$ ipython --no-banner

In [1]: import numpy as np

In [2]: np.set_printoptions(suppress=True, linewidth=160)

In [3]: rd = lambda a: np.round(a, 3) + 0

In [4]: other = np.array([[4, -2], [-9, -9]])

In [5]: C = np.array([[1, -2, 1], [2, 1, -1], [0, 0, -2]])

In [6]: F = np.kron(other, C)

In [7]: F
Out[7]: 
array([[  4,  -8,   4,  -2,   4,  -2],
       [  8,   4,  -4,  -4,  -2,   2],
       [  0,   0,  -8,   0,   0,   4],
       [ -9,  18,  -9,  -9,  18,  -9],
       [-18,  -9,   9, -18,  -9,   9],
       [  0,   0,  18,   0,   0,  18]])

In [8]: w1 = np.array([[2, 1], [0, 3], [3, 3], [2, 0], [3, 0], [3, 1]])

In [9]: c = np.array([9, 3])

In [10]: hid = np.maximum(F @ w1 + c, 0)

In [11]: np.linalg.matrix_rank(hid)
Out[11]: np.int64(2)

In [12]: (hid > 0).astype(int)
Out[12]: 
array([[1, 0],
       [1, 1],
       [0, 0],
       [0, 1],
       [0, 0],
       [1, 1]])

In [13]: C = np.array([[0, -2, 3], [-3, 0, 3]])

In [14]: (hid @ C).round(6).argmax(axis=1)
Out[14]: array([2, 2, 0, 2, 0, 2])

In [15]: r0 = np.array([-2, -1, -2, 1, 3, 1])

In [16]: other = F + np.outer(r0, np.eye(6)[0])

In [17]: other
Out[17]: 
array([[  2.,  -8.,   4.,  -2.,   4.,  -2.],
       [  7.,   4.,  -4.,  -4.,  -2.,   2.],
       [ -2.,   0.,  -8.,   0.,   0.,   4.],
       [ -8.,  18.,  -9.,  -9.,  18.,  -9.],
       [-15.,  -9.,   9., -18.,  -9.,   9.],
       [  1.,   0.,  18.,   0.,   0.,  18.]])

In [18]: np.linalg.matrix_rank(np.linalg.inv(other) - np.linalg.inv(F), tol=1e-8)
Out[18]: np.int64(1)

In [19]: np.count_nonzero(F)
Out[19]: np.int64(28)

In [20]: np.unravel_index(np.abs(F).argmax(), F.shape)
Out[20]: (np.int64(3), np.int64(1))

In [21]: F - F[0]
Out[21]: 
array([[  0,   0,   0,   0,   0,   0],
       [  4,  12,  -8,  -2,  -6,   4],
       [ -4,   8, -12,   2,  -4,   6],
       [-13,  26, -13,  -7,  14,  -7],
       [-22,  -1,   5, -16, -13,  11],
       [ -4,   8,  14,   2,  -4,  20]])

In [22]: feats = np.load("test11.npy")

In [23]: rd(feats)
Out[23]: 
array([[-0.422,  0.519, -0.743],
       [-0.905, -0.296,  0.307],
       [-0.06 ,  0.802,  0.594]])

In [24]: # columns are unit length and at right angles

In [25]: x0 = np.array([1, -1, 0])

In [26]: rd(np.linalg.inv(feats))
Out[26]: 
array([[-0.422, -0.905, -0.06 ],
       [ 0.519, -0.296,  0.802],
       [-0.743,  0.307,  0.594]])

In [27]: [p for p in range(1, 25) if np.allclose(np.linalg.matrix_power(feats, p), np.eye(3))]
Out[27]: []

In [28]: rng = np.random.default_rng(99964)

In [29]: labels = rng.permutation(3)

In [30]: labels
Out[30]: array([0, 1, 2])

In [31]: other = feats[labels][:, labels]

In [32]: rd(np.sort(np.abs(np.linalg.eigvals(other))))
Out[32]: array([1., 1., 1.])

In [33]: rd(np.diag(other))
Out[33]: array([-0.422, -0.296,  0.594])

In [34]: rd(np.trace(other))
Out[34]: np.float64(-0.123)

In [35]: C = np.array([[1, -1, 0], [-1, -2, 0], [-3, -3, 2]])

In [36]: A = (rng.random((11, 3)) < 0.25) @ C

In [37]: A
Out[37]: 
array([[-1, -2,  0],
       [ 0,  0,  0],
       [-1, -2,  0],
       [-3, -3,  2],
       [-3, -3,  2],
       [-1, -2,  0],
       [ 0,  0,  0],
       [ 0,  0,  0],
       [-3, -3,  2],
       [-4, -5,  2],
       [ 1, -1,  0]])

In [38]: C = A[[9, 10]].astype(float)

In [39]: for _ in range(3):
    ...:     labels = np.linalg.norm(A[:, None] - C, axis=-1).argmin(axis=1)
    ...:     C = np.array([A[labels == j].mean(axis=0) for j in range(2)])
    ...: 

In [40]: labels
Out[40]: array([1, 1, 1, 0, 0, 1, 1, 1, 0, 0, 1])

In [41]: rd(C)
Out[41]: 
array([[-3.25 , -3.5  ,  2.   ],
       [-0.286, -1.   ,  0.   ]])

In [42]: np.bincount(labels)
Out[42]: array([4, 7])

In [43]: np.abs(C[1] - C[0]).argmax()
Out[43]: np.int64(0)

In [44]: rd(C[1] - C[0])
Out[44]: array([ 2.964,  2.5  , -2.   ])
